% python3 -q
>>> import numpy as np
>>> np.set_printoptions(precision=2, suppress=True, linewidth=120, floatmode="fixed")
>>> def rnd(a):
...     return np.round(a, 2) + 0
... 
>>> E = np.load("sample17.npy")
>>> E
array([[ 0,  0,  0,  0,  0,  0,  0,  0,  0,  1,  0],
       [ 0,  0,  0,  0,  0, -1,  0,  0,  0,  0,  0],
       [ 0,  0,  0,  0, -1,  0,  0,  0,  0,  0,  0],
       [-3,  0,  0,  0,  0,  0,  0,  0,  0,  0,  0],
       [ 0,  0,  0,  0,  0,  0,  0, -3,  0,  0,  0],
       [ 0,  0,  0,  0,  0,  0, -1,  0,  0,  0,  0],
       [ 0,  0,  0,  0,  0,  0,  0,  0,  0,  0, -1],
       [ 0,  0,  0,  0,  0,  0,  0,  0,  2,  0,  0],
       [ 0,  0,  2,  0,  0,  0,  0,  0,  0,  0,  0],
       [ 0,  0,  0, -2,  0,  0,  0,  0,  0,  0,  0],
       [ 0, -3,  0,  0,  0,  0,  0,  0,  0,  0,  0]])
>>> rng = np.random.default_rng(6837)
>>> out = E + rng.integers(-2, 3, (11, 6)) @ rng.integers(-2, 3, (6, 11))
>>> out
array([[ -1,  -2,  10,  -1,  -1,   6,   1,  -2,  -1,   6,   1],
       [ -2,  -4,   8,  -3,  -6,   0,   3,  -3,  10,  -1,  -2],
       [ 14,   3,   2,  -5,   5,  -5,   0,  -6, -10,  14,  14],
       [  3,   6,  -8,   1,   1, -12,  -6,  -2,  -2,   4,   6],
       [ 12,   1,  -3,   0,   5, -12,   2, -12,   4,   6,  12],
       [  2,  -2,   1,  -7,   3,   6,   3,   0, -10,   4,   2],
       [ -4,  -3,   5,  -2,   0,  10,   3,   3,  -4,  -1,  -5],
       [ 11,   4,  -4,   2,   3, -12,  -2,  -4,   5,   4,   9],
       [ -1,  -3,   6,   0,  -8,  -6,   2,  -3,  19,  -6,  -3],
       [ 10,   2,   5,  -6,   0,  -2,   0,   0,  -2,   6,   6],
       [  2,   0,  -4,  -6,  -1,   2,  -2,   7, -10,   0,  -2]])
>>> np.linalg.matrix_rank(out - E, tol=1e-8)
np.int64(6)
>>> np.abs(out - E).sum(axis=1)
array([31, 43, 79, 54, 66, 41, 39, 58, 55, 37, 39])
>>> (out + out.T) / 2
array([[-1.00, -2.00, 12.00,  1.00,  5.50,  4.00, -1.50,  4.50, -1.00,  8.00,  1.50],
       [-2.00, -4.00,  5.50,  1.50, -2.50, -1.00,  0.00,  0.50,  3.50,  0.50, -1.00],
       [12.00,  5.50,  2.00, -6.50,  1.00, -2.00,  2.50, -5.00, -2.00,  9.50,  5.00],
       [ 1.00,  1.50, -6.50,  1.00,  0.50, -9.50, -4.00,  0.00, -1.00, -1.00,  0.00],
       [ 5.50, -2.50,  1.00,  0.50,  5.00, -4.50,  1.00, -4.50, -2.00,  3.00,  5.50],
       [ 4.00, -1.00, -2.00, -9.50, -4.50,  6.00,  6.50, -6.00, -8.00,  1.00,  2.00],
       [-1.50,  0.00,  2.50, -4.00,  1.00,  6.50,  3.00,  0.50, -1.00, -0.50, -3.50],
       [ 4.50,  0.50, -5.00,  0.00, -4.50, -6.00,  0.50, -4.00,  1.00,  2.00,  8.00],
       [-1.00,  3.50, -2.00, -1.00, -2.00, -8.00, -1.00,  1.00, 19.00, -4.00, -6.50],
       [ 8.00,  0.50,  9.50, -1.00,  3.00,  1.00, -0.50,  2.00, -4.00,  6.00,  3.00],
       [ 1.50, -1.00,  5.00,  0.00,  5.50,  2.00, -3.50,  8.00, -6.50,  3.00, -2.00]])
>>> np.allclose(out, out.T)
False
>>> np.allclose(out @ out.T, out.T @ out)
False
>>> rnd(np.sort(np.abs(np.linalg.eigvals(out))))
array([ 0.96,  0.96,  2.26,  2.26,  2.81,  2.81,  6.20,  8.22,  8.22, 11.69, 27.37])
>>> np.linalg.matrix_power(out, 4)
array([[ 102722,    6550,   27512,  -78105,   77854,   76977,   17518,     -22, -202542,  126946,   86376],
       [  14172,    -920,    8710,  -13859,    7823,   12934,    3451,     585,  -27508,   18176,   10590],
       [ 148967,    6458,   46637, -119769,  107359,  116404,   24086,    3289, -297328,  186333,  121422],
       [ -57446,   -3132,   -9928,   45640,  -53219,  -54594,  -11550,   -2621,  133384,  -74362,  -48632],
       [  23247,    -169,    9887,  -20591,   12395,   14959,    3462,    -551,  -41047,   28476,   18047],
       [  92162,    4303,   16757,  -76031,   80276,   83382,   15988,    4127, -210683,  118910,   76311],
       [  54773,    3439,    8584,  -43061,   50383,   50498,   10303,    2338, -126135,   70522,   46439],
       [ -13908,   -2272,   10680,   10369,  -25187,  -19174,   -2754,   -1303,   52090,  -20048,  -13671],
       [ -63409,   -5963,   -4389,   46925,  -58463,  -51346,   -9385,    -968,  141823,  -80024,  -54829],
       [  98931,    2289,   40802,  -82081,   66402,   81594,   17496,    4223, -194128,  124553,   78712],
       [  12314,   -1631,    6105,  -15576,   11326,   22324,    1775,    5770,  -41555,   19546,    7127]])
>>> J = np.load("case8.npy")
>>> J
array([[0, 3, 3, 0, 0, 0, 0, 0, 0, 3, 2],
       [1, 3, 2, 0, 0, 0, 0, 0, 0, 2, 2],
       [2, 0, 0, 0, 0, 0, 0, 0, 0, 2, 1],
       [0, 0, 0, 0, 0, 3, 1, 0, 3, 0, 0],
       [0, 0, 0, 0, 3, 0, 0, 2, 0, 0, 0],
       [0, 0, 0, 2, 0, 0, 2, 0, 2, 0, 0],
       [0, 0, 0, 0, 0, 3, 0, 0, 1, 0, 0],
       [0, 0, 0, 0, 0, 0, 0, 1, 0, 0, 0],
       [0, 0, 0, 3, 0, 3, 3, 0, 0, 0, 0],
       [0, 1, 0, 0, 0, 0, 0, 0, 0, 1, 3],
       [0, 2, 2, 0, 0, 0, 0, 0, 0, 1, 3]])
>>> x0 = np.array([1, 3, 3, 1, -1, 2, 1, -2, -1, 0, 2])
>>> a = np.maximum(J @ x0, 0)
>>> a
array([22, 20,  4,  4,  0,  2,  5,  0, 12,  9, 18])
>>> rnd(np.tanh(J @ x0))
array([ 1.00,  1.00,  1.00,  1.00, -1.00,  0.96,  1.00, -0.96,  1.00,  1.00,  1.00])
>>> J * (a > 1e-9)[:, None]
array([[0, 3, 3, 0, 0, 0, 0, 0, 0, 3, 2],
       [1, 3, 2, 0, 0, 0, 0, 0, 0, 2, 2],
       [2, 0, 0, 0, 0, 0, 0, 0, 0, 2, 1],
       [0, 0, 0, 0, 0, 3, 1, 0, 3, 0, 0],
       [0, 0, 0, 0, 0, 0, 0, 0, 0, 0, 0],
       [0, 0, 0, 2, 0, 0, 2, 0, 2, 0, 0],
       [0, 0, 0, 0, 0, 3, 0, 0, 1, 0, 0],
       [0, 0, 0, 0, 0, 0, 0, 0, 0, 0, 0],
       [0, 0, 0, 3, 0, 3, 3, 0, 0, 0, 0],
       [0, 1, 0, 0, 0, 0, 0, 0, 0, 1, 3],
       [0, 2, 2, 0, 0, 0, 0, 0, 0, 1, 3]])
>>> J.T @ a
array([ 28, 171, 142,  40,   0,  63,  44,   0,  21, 141, 169])
>>> out = np.array([[1, 1, 0],
...     [1, 0, 0],
...     [2, 0, 1],
...     [2, 2, 3],
...     [3, 2, 3],
...     [2, 0, 3],
...     [2, 0, 2],
...     [3, 0, 1],
...     [1, 0, 1],
...     [0, 1, 1],
...     [1, 3, 0]])
>>> out.T @ J.T
array([[11, 10,  3, 11, 15, 10,  7,  3, 18,  4,  9],
       [ 9,  9,  7,  0,  6,  4,  0,  0,  6, 10, 10],
       [ 6,  4,  2, 14, 11, 12, 10,  1, 24,  1,  3]])
>>> np.einsum("ij,ij->i", J, J)
array([31, 22,  9, 19, 13, 12, 10,  1, 27, 11, 18])
>>> np.linalg.matrix_rank(np.vstack([J, out.T]))
np.int64(11)
>>> np.linalg.matrix_rank(J @ out)
np.int64(3)
>>> m1 = np.loadtxt("m.csv", delimiter=",")
>>> m1
array([[ 2.00, -3.00,  1.00,  0.00,  0.00,  1.00,  0.00,  0.00,  0.00,  0.00,  2.00,  0.00,  0.00,  0.00],
       [ 0.00,  0.00,  0.00,  0.00,  0.00,  1.00,  0.00,  0.00,  0.00,  0.00,  3.00,  0.00,  0.00,  1.00],
       [ 3.00,  2.00, -2.00,  0.00,  0.00, -2.00,  0.00,  0.00,  0.00,  0.00,  3.00,  0.00,  0.00,  2.00],
       [ 0.00,  0.00,  0.00,  3.00, -1.00,  0.00, -3.00, -3.00,  2.00, -3.00,  0.00,  3.00,  3.00,  0.00],
       [ 0.00,  0.00,  0.00, -2.00,  2.00,  0.00, -2.00, -3.00,  1.00,  0.00,  0.00, -1.00,  0.00,  0.00],
       [-3.00,  3.00, -1.00,  0.00,  0.00, -3.00,  0.00,  0.00,  0.00,  0.00,  0.00,  0.00,  0.00,  1.00],
       [ 0.00,  0.00,  0.00,  0.00, -3.00,  0.00,  1.00, -1.00,  2.00, -3.00,  0.00,  1.00, -2.00,  0.00],
       [ 0.00,  0.00,  0.00,  2.00,  0.00,  0.00, -2.00,  1.00,  3.00,  0.00,  0.00,  3.00, -1.00,  0.00],
       [ 0.00,  0.00,  0.00, -2.00, -2.00,  0.00, -2.00, -1.00,  2.00, -3.00,  0.00,  2.00, -2.00,  0.00],
       [ 0.00,  0.00,  0.00,  2.00,  2.00,  0.00, -2.00, -3.00,  0.00,  0.00,  0.00, -3.00,  2.00,  0.00],
       [-1.00, -1.00,  1.00,  0.00,  0.00,  1.00,  0.00,  0.00,  0.00,  0.00,  1.00,  0.00,  0.00,  0.00],
       [ 0.00,  0.00,  0.00,  1.00, -1.00,  0.00,  2.00, -2.00, -1.00,  0.00,  0.00, -3.00,  3.00,  0.00],
       [ 0.00,  0.00,  0.00,  3.00,  1.00,  0.00,  0.00, -1.00, -3.00, -3.00,  0.00,  1.00,  2.00,  0.00],
       [ 0.00, -2.00,  1.00,  0.00,  0.00,  2.00,  0.00,  0.00,  0.00,  0.00,  3.00,  0.00,  0.00,  0.00]])
>>> W1 = np.array([[2, 1, 0],
...     [1, -1, -2],
...     [1, 2, 0],
...     [-1, -2, 2],
...     [0, 2, -1],
...     [2, 1, 1],
...     [0, -2, -1],
...     [2, 0, -1],
...     [-2, 2, 2],
...     [0, -2, 1],
...     [1, 0, 0],
...     [-1, 0, -1],
...     [1, -1, 2],
...     [0, -2, 1]])
>>> b = np.array([0, 2, 2])
>>> hid = np.maximum(m1 @ W1 + b, 0)
>>> np.linalg.matrix_rank(hid)
np.int64(3)
>>> hid
array([[ 6.00, 10.00,  9.00],
       [ 5.00,  1.00,  4.00],
       [ 5.00,  0.00,  0.00],
       [ 0.00,  7.00, 19.00],
       [ 0.00, 16.00,  4.00],
       [ 0.00,  0.00,  0.00],
       [ 0.00,  6.00,  1.00],
       [ 0.00,  9.00,  8.00],
       [ 0.00, 18.00,  0.00],
       [ 0.00,  4.00, 16.00],
       [ 1.00,  5.00,  5.00],
       [ 3.00,  0.00, 12.00],
       [ 2.00,  0.00,  2.00],
       [ 6.00,  8.00,  8.00]])
>>> basis = np.array([[9, 0], [-8, 8], [-5, -3]])
>>> W1 @ basis
array([[ 10,   8],
       [ 27,  -2],
       [ -7,  16],
       [ -3, -22],
       [-11,  19],
       [  5,   5],
       [ 21, -13],
       [ 23,   3],
       [-44,  10],
       [ 11, -19],
       [  9,   0],
       [ -4,   3],
       [  7, -14],
       [ 11, -19]])
